$ python -q
>>> import numpy as np
>>> np.set_printoptions(suppress=True, linewidth=160)
>>> def rnd(a):
...     return np.round(a, 1) + 0
... 
>>> X = np.loadtxt("a.csv", delimiter=",")
>>> print(X)
[[-4. -3. -3. -7. -4. -8. -4.]
 [ 0.  1.  1. -3.  0. -4.  0.]
 [11. 12. 12.  8. 11.  7. 11.]
 [ 3.  4.  4.  0.  3. -1.  3.]
 [-2. -1. -1. -5. -2. -6. -2.]
 [ 8.  9.  9.  5.  8.  4.  8.]
 [-3. -2. -2. -6. -3. -7. -3.]
 [ 7.  8.  8.  4.  7.  3.  7.]]
>>> Uu, s, VT = np.linalg.svd(X)
>>> rnd(s)
array([41.9, 12.9,  0. ,  0. ,  0. ,  0. ,  0. ])
>>> B = Uu[:, :2] @ np.diag(s[:2]) @ VT[:2]
>>> rnd(np.linalg.norm(X - B) / np.linalg.norm(X))
np.float64(0.0)
>>> rnd(B)
array([[-4., -3., -3., -7., -4., -8., -4.],
       [ 0.,  1.,  1., -3.,  0., -4.,  0.],
       [11., 12., 12.,  8., 11.,  7., 11.],
       [ 3.,  4.,  4.,  0.,  3., -1.,  3.],
       [-2., -1., -1., -5., -2., -6., -2.],
       [ 8.,  9.,  9.,  5.,  8.,  4.,  8.],
       [-3., -2., -2., -6., -3., -7., -3.],
       [ 7.,  8.,  8.,  4.,  7.,  3.,  7.]])
>>> r = np.linalg.matrix_rank(X)
>>> r
np.int64(2)
>>> ns = np.linalg.svd(X)[2][r:].T
>>> ns.shape
(7, 5)
>>> print(np.linalg.matrix_rank(X.T @ X), np.linalg.matrix_rank(X @ X.T))
2 2
>>> print(rnd(ns @ ns.T))
[[ 0.8 -0.2 -0.2 -0.1 -0.2  0.  -0.2]
 [-0.2  0.7 -0.3  0.  -0.2  0.1 -0.2]
 [-0.2 -0.3  0.7  0.  -0.2  0.1 -0.2]
 [-0.1  0.   0.   0.6 -0.1 -0.5 -0.1]
 [-0.2 -0.2 -0.2 -0.1  0.8  0.  -0.2]
 [ 0.   0.1  0.1 -0.5  0.   0.4  0. ]
 [-0.2 -0.2 -0.2 -0.1 -0.2  0.   0.8]]
>>> [int(np.linalg.matrix_rank(X[:, :j + 1])) for j in range(7)]
[1, 2, 2, 2, 2, 2, 2]
>>> print([int(np.linalg.matrix_rank(X[:i])) for i in range(1, len(X) + 1)])
[1, 2, 2, 2, 2, 2, 2, 2]
>>> [int(np.linalg.matrix_rank(np.delete(X, i, axis=0))) for i in range(8)]
[2, 2, 2, 2, 2, 2, 2, 2]
>>> W0 = np.load("x.npy")
>>> W0
array([[ 0,  0,  0, -6, -6, -9],
       [ 0,  0,  0, -9, -3, -6],
       [ 0,  0,  0, -6,  0, -6],
       [-6, -6, -9,  0,  0,  0],
       [-9, -3, -6,  0,  0,  0],
       [-6,  0, -6,  0,  0,  0]])
>>> vec = np.array([1, 2, 1, 2, 0, -1])
>>> y = W0 @ vec
>>> c, lr = np.zeros(6), 1 / np.linalg.norm(W0, 2) ** 2
>>> for i in range(200):
...     c -= lr * W0.T @ (W0 @ c - y)
...     if i % 50 == 0: print(i, round(np.linalg.norm(W0 @ c - y), 1))
... 
0 8.2
50 1.9
100 0.9
150 0.5
>>> rnd(np.linalg.cond(W0))
np.float64(8.4)
>>> print(rnd(c))
[ 1.   2.   1.   2.  -0.1 -0.9]
>>> f = np.array([-4, -9, 4, -1, 7, -2])
>>> B = W0 + np.outer(f, np.eye(6)[4])
>>> B
array([[  0.,   0.,   0.,  -6., -10.,  -9.],
       [  0.,   0.,   0.,  -9., -12.,  -6.],
       [  0.,   0.,   0.,  -6.,   4.,  -6.],
       [ -6.,  -6.,  -9.,   0.,  -1.,   0.],
       [ -9.,  -3.,  -6.,   0.,   7.,   0.],
       [ -6.,   0.,  -6.,   0.,  -2.,   0.]])
>>> print(np.linalg.matrix_rank(np.linalg.inv(B) - np.linalg.inv(W0), tol=1e-8))
1
>>> rnd(np.linalg.det(B) / np.linalg.det(W0)), rnd(1 + np.linalg.solve(W0, f)[4])
(np.float64(3.6), np.float64(3.6))
>>> data = np.load("run3.npy")
>>> data
array([[0, 1, 1],
       [1, 0, 1],
       [1, 1, 0]])
>>> rng = np.random.default_rng(533068)
>>> lab = rng.permutation(3)
>>> lab
array([1, 2, 0])
>>> B = data[lab][:, lab]
>>> np.allclose(B, data)
True
>>> rnd(np.linalg.det(B)), rnd(np.linalg.det(data[lab]))
(np.float64(2.0), np.float64(2.0))
>>> np.diag(B)
array([0, 0, 0])
>>> np.allclose(data @ data.T, data.T @ data)
True
>>> data @ np.ones(3)
array([2., 2., 2.])
>>> q = data.astype(float).copy()
>>> for j in range(3):
...     q[:, j] -= q[:, :j] @ (q[:, :j].T @ q[:, j])
...     q[:, j] /= np.linalg.norm(q[:, j])
... 
>>> rnd(q)
array([[ 0. ,  0.8,  0.6],
       [ 0.7, -0.4,  0.6],
       [ 0.7,  0.4, -0.6]])
>>> rnd(q.T @ q)
array([[1., 0., 0.],
       [0., 1., 0.],
       [0., 0., 1.]])
>>> np.trace(data @ data @ data) // 6
np.int64(1)
>>> print(np.argwhere(np.triu(data)))
[[0 1]
 [0 2]
 [1 2]]
>>> data @ data
array([[2, 1, 1],
       [1, 2, 1],
       [1, 1, 2]])
>>> L = np.diag(data.sum(axis=1)) - data
>>> (np.linalg.eigvalsh(L) < 1e-8).sum()
np.int64(1)
>>> rnd(np.linalg.eigvalsh(L))
array([0., 3., 3.])
>>> np.linalg.matrix_rank(L)
np.int64(2)
>>> f = np.array([6, -6, 1, -3, -5, -2, 9, -6, 1, 6, 9])
>>> K = f[np.abs(np.subtract.outer(np.arange(11), np.arange(11)))]
>>> print(K)
[[ 6 -6  1 -3 -5 -2  9 -6  1  6  9]
 [-6  6 -6  1 -3 -5 -2  9 -6  1  6]
 [ 1 -6  6 -6  1 -3 -5 -2  9 -6  1]
 [-3  1 -6  6 -6  1 -3 -5 -2  9 -6]
 [-5 -3  1 -6  6 -6  1 -3 -5 -2  9]
 [-2 -5 -3  1 -6  6 -6  1 -3 -5 -2]
 [ 9 -2 -5 -3  1 -6  6 -6  1 -3 -5]
 [-6  9 -2 -5 -3  1 -6  6 -6  1 -3]
 [ 1 -6  9 -2 -5 -3  1 -6  6 -6  1]
 [ 6  1 -6  9 -2 -5 -3  1 -6  6 -6]
 [ 9  6  1 -6  9 -2 -5 -3  1 -6  6]]
>>> # equal to its transpose
>>> vec = np.array([-3, -3, 2, -1, 3, -2, 3, -5, -3, 1, 2])
>>> y = K @ vec
>>> c, lr = np.zeros(11), 1 / np.linalg.norm(K, 2) ** 2
>>> for i in range(15):
...     c -= lr * K.T @ (K @ c - y)
...     if i % 5 == 0: print(i, round(np.linalg.norm(K @ c - y), 1))
... 
0 85.9
5 37.9
10 24.0
>>> rnd(c)
array([-2.4, -2.9,  1.1, -1.2,  2.4, -1.9,  2.9, -4. , -1.7,  1.1,  2.6])
>>> rnd(np.linalg.cond(K))
np.float64(6.8)
>>> np.all(np.linalg.eigvalsh(K) > 0)
np.False_
>>> print(rnd(np.linalg.eigvalsh(K).min()))
-18.9
>>> try:
...     np.linalg.cholesky(K)
... except np.linalg.LinAlgError as e:
...     print(e)
... 
Matrix is not positive definite
>>> f = np.array([4, -5])
>>> np.array([np.convolve(row, f, "same") for row in K])
array([[ 24, -54,  34, -17,  -5,  17,  46, -69,  34,  19,   6],
       [-24,  54, -54,  34, -17,  -5,  17,  46, -69,  34,  19],
       [  4, -29,  54, -54,  34, -17,  -5,  17,  46, -69,  34],
       [-12,  19, -29,  54, -54,  34, -17,  -5,  17,  46, -69],
       [-20,  13,  19, -29,  54, -54,  34, -17,  -5,  17,  46],
       [ -8, -10,  13,  19, -29,  54, -54,  34, -17,  -5,  17],
       [ 36, -53, -10,  13,  19, -29,  54, -54,  34, -17,  -5],
       [-24,  66, -53, -10,  13,  19, -29,  54, -54,  34, -17],
       [  4, -29,  66, -53, -10,  13,  19, -29,  54, -54,  34],
       [ 24, -26, -29,  66, -53, -10,  13,  19, -29,  54, -54],
       [ 36, -21, -26, -29,  66, -53, -10,  13,  19, -29,  54]])
>>> np.polyval(f, K[1])
array([-29,  19, -29,  -1, -17, -25, -13,  31, -29,  -1,  19])
>>> np.cross(K[1, :3], K[8, :3])
array([18, 48, 30])
>>> A = np.load("w.npy")
>>> A
array([[ 0.,  0.,  0.,  0.,  0.,  0.,  0.,  1.],
       [ 0.,  0.,  0.,  0.,  0.,  0.,  0.,  1.],
       [ 0.,  0.,  0.,  0.,  0.,  0.,  0.,  0.],
       [ 0.,  0.,  0.,  0.,  0.,  0.,  0.,  1.],
       [ 0.,  0.,  0.,  0.,  0.,  0.,  0., -1.],
       [ 0.,  0.,  0.,  0.,  0.,  0.,  0.,  0.],
       [ 0.,  0.,  0.,  0.,  0.,  0.,  0., -2.],
       [ 1.,  1.,  0.,  1., -1.,  0., -2.,  0.]])
>>> # row 1 repeats row 0
>>> np.allclose(A[:-1].T @ np.linalg.lstsq(A[:-1].T, A[-1])[0], A[-1])
False
>>> np.linalg.lstsq(A[:-1].T, A[-1])[2]
np.int32(1)
>>> np.unique(A.round(6), axis=0).shape
(5, 8)
>>> np.abs(np.diag(np.linalg.qr(A)[1])) > 1e-9
array([ True, False, False, False, False, False, False,  True])
>>> print(rnd(A @ np.linalg.pinv(A) @ A))
[[ 0.  0.  0.  0.  0.  0.  0.  1.]
 [ 0.  0.  0.  0.  0.  0.  0.  1.]
 [ 0.  0.  0.  0.  0.  0.  0.  0.]
 [ 0.  0.  0.  0.  0.  0.  0.  1.]
 [ 0.  0.  0.  0.  0.  0.  0. -1.]
 [ 0.  0.  0.  0.  0.  0.  0.  0.]
 [ 0.  0.  0.  0.  0.  0.  0. -2.]
 [ 1.  1.  0.  1. -1.  0. -2.  0.]]
>>> evals, evecs = np.linalg.eigh(A)
>>> vec = np.array([-3, 1, 0, -1, 2, -3, -1, 1])
>>> np.abs(A).sum(axis=1).max(), rnd(np.abs(evals).max())
(np.float64(6.0), np.float64(2.8))
>>> rnd(vec @ A @ vec / (vec @ vec)), rnd(evals[0]), rnd(evals[-1])
(np.float64(-0.2), np.float64(-2.8), np.float64(2.8))
>>> vec @ A @ vec
np.float64(-6.0)
>>> rnd(evecs * np.abs(evals) @ evecs.T)
array([[ 0.4,  0.4,  0. ,  0.4, -0.4,  0. , -0.7,  0. ],
       [ 0.4,  0.4,  0. ,  0.4, -0.4,  0. , -0.7,  0. ],
       [ 0. ,  0. ,  0. ,  0. ,  0. ,  0. ,  0. ,  0. ],
       [ 0.4,  0.4,  0. ,  0.4, -0.4,  0. , -0.7,  0. ],
       [-0.4, -0.4,  0. , -0.4,  0.4,  0. ,  0.7,  0. ],
       [ 0. ,  0. ,  0. ,  0. ,  0. ,  0. ,  0. ,  0. ],
       [-0.7, -0.7,  0. , -0.7,  0.7,  0. ,  1.4,  0. ],
       [ 0. ,  0. ,  0. ,  0. ,  0. ,  0. ,  0. ,  2.8]])
>>> print(rnd(evecs * np.maximum(evals, 0) @ evecs.T))
[[ 0.2  0.2  0.   0.2 -0.2  0.  -0.4  0.5]
 [ 0.2  0.2  0.   0.2 -0.2  0.  -0.4  0.5]
 [ 0.   0.   0.   0.   0.   0.   0.   0. ]
 [ 0.2  0.2  0.   0.2 -0.2  0.  -0.4  0.5]
 [-0.2 -0.2  0.  -0.2  0.2  0.   0.4 -0.5]
 [ 0.   0.   0.   0.   0.   0.   0.   0. ]
 [-0.4 -0.4  0.  -0.4  0.4  0.   0.7 -1. ]
 [ 0.5  0.5  0.   0.5 -0.5  0.  -1.   1.4]]
>>> print(rnd(np.linalg.det(A)))
0.0
>>> A @ A
array([[ 1.,  1.,  0.,  1., -1.,  0., -2.,  0.],
       [ 1.,  1.,  0.,  1., -1.,  0., -2.,  0.],
       [ 0.,  0.,  0.,  0.,  0.,  0.,  0.,  0.],
       [ 1.,  1.,  0.,  1., -1.,  0., -2.,  0.],
       [-1., -1.,  0., -1.,  1.,  0.,  2.,  0.],
       [ 0.,  0.,  0.,  0.,  0.,  0.,  0.,  0.],
       [-2., -2.,  0., -2.,  2.,  0.,  4.,  0.],
       [ 0.,  0.,  0.,  0.,  0.,  0.,  0.,  8.]])
>>> rnd(np.sort(np.linalg.eigvals(A).real))
array([-2.8,  0. ,  0. ,  0. ,  0. ,  0. ,  0. ,  2.8])
>>> print(np.all(np.linalg.eigvalsh(A) > 0))
False
>>> feats = np.loadtxt("dump.csv", delimiter=",")
>>> feats
array([[5., 0., 0., 0., 0., 0., 0., 0., 0., 0., 0.],
       [0., 0., 0., 0., 0., 0., 0., 0., 0., 0., 0.],
       [0., 0., 0., 0., 0., 0., 0., 0., 0., 0., 0.],
       [0., 0., 0., 5., 0., 0., 0., 0., 0., 0., 0.],
       [0., 0., 0., 0., 2., 0., 0., 0., 0., 0., 0.],
       [0., 0., 0., 0., 0., 0., 0., 0., 0., 0., 0.],
       [0., 0., 0., 0., 0., 0., 4., 0., 0., 0., 0.],
       [0., 0., 0., 0., 0., 0., 0., 1., 0., 0., 0.],
       [0., 0., 0., 0., 0., 0., 0., 0., 4., 0., 0.],
       [0., 0., 0., 0., 0., 0., 0., 0., 0., 1., 0.],
       [0., 0., 0., 0., 0., 0., 0., 0., 0., 0., 4.]])
>>> # 11 blocks once reordered
>>> [int(np.linalg.matrix_rank(np.linalg.matrix_power(feats, p))) for p in range(1, 12)]
[8, 8, 8, 8, 8, 8, 8, 8, 8, 8, 8]
>>> np.flatnonzero(np.linalg.matrix_power((feats != 0) + (feats.T != 0) + np.eye(11), 11)[7])
array([7])
>>> print(rnd(np.sort(np.linalg.eigvals(feats).real)))
[0. 0. 0. 1. 1. 2. 4. 4. 4. 5. 5.]
>>> (feats != 0).astype(int)
array([[1, 0, 0, 0, 0, 0, 0, 0, 0, 0, 0],
       [0, 0, 0, 0, 0, 0, 0, 0, 0, 0, 0],
       [0, 0, 0, 0, 0, 0, 0, 0, 0, 0, 0],
       [0, 0, 0, 1, 0, 0, 0, 0, 0, 0, 0],
       [0, 0, 0, 0, 1, 0, 0, 0, 0, 0, 0],
       [0, 0, 0, 0, 0, 0, 0, 0, 0, 0, 0],
       [0, 0, 0, 0, 0, 0, 1, 0, 0, 0, 0],
       [0, 0, 0, 0, 0, 0, 0, 1, 0, 0, 0],
       [0, 0, 0, 0, 0, 0, 0, 0, 1, 0, 0],
       [0, 0, 0, 0, 0, 0, 0, 0, 0, 1, 0],
       [0, 0, 0, 0, 0, 0, 0, 0, 0, 0, 1]])
